% python3 -q
>>> import numpy as np
>>> np.set_printoptions(precision=2, suppress=True, linewidth=120, legacy="1.25")
>>> data = np.load("x.npy")
>>> data
array([[-20,   1,  -4],
       [ 15,  -1,   3],
       [ 10,  -2,   2]])
>>> # column 0 dominates
>>> np.linalg.matrix_rank(data, rtol=0.1)
1
>>> np.round(np.linalg.norm(data, 2) / np.linalg.norm(data), 2)
1.0
>>> np.argsort(-np.linalg.norm(data, axis=0).round(6), kind="stable")[:3]
array([0, 2, 1])
>>> np.linalg.cond(data) > 100
True
>>> [round(float(x), 2) for x in np.linalg.svd(data, compute_uv=False)[:3]]
[27.54, 1.35, 0.0]
>>> U, sig, Vh = np.linalg.svd(data)
>>> sig.round(2) + 0
array([27.54,  1.35,  0.  ])
>>> Y = U[:, :2] @ np.diag(sig[:2]) @ Vh[:2]
>>> round(float(np.abs(data - Y).max()), 2)
0.0
>>> rng = np.random.default_rng(72665)
>>> lab = rng.permutation(3)
>>> lab
array([0, 2, 1])
>>> Y = data[lab][:, lab]
>>> np.round(np.sort(np.abs(np.linalg.eigvals(Y))), 2) + 0
array([ 0.  ,  0.49, 18.51])
>>> proj = np.triu(np.array([[0, 3, 0], [3, 0, 0], [2, 2, 3]]), 1) + np.eye(3)
>>> Y = proj @ data @ np.linalg.inv(proj)
>>> np.trace(Y), np.trace(data)
(-19.0, -19)
>>> round(float(np.linalg.det(Y)), 2)
0.0
>>> cov = data.T @ data
>>> np.allclose(cov, cov.T)
True
>>> np.diag(cov)
array([725,   6,  29])
>>> np.linalg.matrix_rank(cov)
2
>>> np.round(np.linalg.eigvalsh(cov)[::-1], 2) + 0
array([758.18,   1.82,   0.  ])
>>> X = np.load("sample13.npy")
>>> X
array([[ 3, -2, -1,  3, -2],
       [-2,  3, -2, -1,  3],
       [-1, -2,  3, -2, -1],
       [ 3, -1, -2,  3, -2],
       [-2,  3, -1, -2,  3]])
>>> # symmetric, so the eigenvalues are real
>>> vals, vecs = np.linalg.eig(X)
>>> np.sort(np.linalg.eigvals(np.linalg.inv(X)))
array([-2.53, -1.9 ,  0.1 ,  0.17,  2.36])
>>> np.sort(np.linalg.eigvals(X.T))
array([-0.52, -0.4 ,  0.42,  5.97,  9.52])
>>> np.round(X @ vecs[:, 0] - vals[0] * vecs[:, 0], 2) + 0
array([0., 0., 0., 0., 0.])
>>> U, sig, Vh = np.linalg.svd(X, full_matrices=False)
>>> np.round(Vh @ Vh.T, 2) + 0
array([[1., 0., 0., 0., 0.],
       [0., 1., 0., 0., 0.],
       [0., 0., 1., 0., 0.],
       [0., 0., 0., 1., 0.],
       [0., 0., 0., 0., 1.]])
>>> np.round(U.T @ X @ Vh.T, 2) + 0
array([[9.52, 0.  , 0.  , 0.  , 0.  ],
       [0.  , 5.97, 0.  , 0.  , 0.  ],
       [0.  , 0.  , 0.52, 0.  , 0.  ],
       [0.  , 0.  , 0.  , 0.42, 0.  ],
       [0.  , 0.  , 0.  , 0.  , 0.4 ]])
>>> sig / sig[0]
array([1.  , 0.63, 0.06, 0.04, 0.04])
>>> U.shape, sig.shape, Vh.shape
((5, 5), (5,), (5, 5))
>>> np.abs(U[:, 0]).round(6).argmax()
0
>>> np.allclose(U * sig @ Vh, X)
True
>>> (sig > 1e-8).sum()
5
>>> round(np.sqrt((sig ** 2).sum()), 2), round(float(np.linalg.norm(X)), 2)
(11.27, 11.27)
>>> sig
array([9.52, 5.97, 0.52, 0.42, 0.4 ])
>>> np.cumsum(sig ** 2) / np.sum(sig ** 2)
array([0.71, 1.  , 1.  , 1.  , 1.  ])
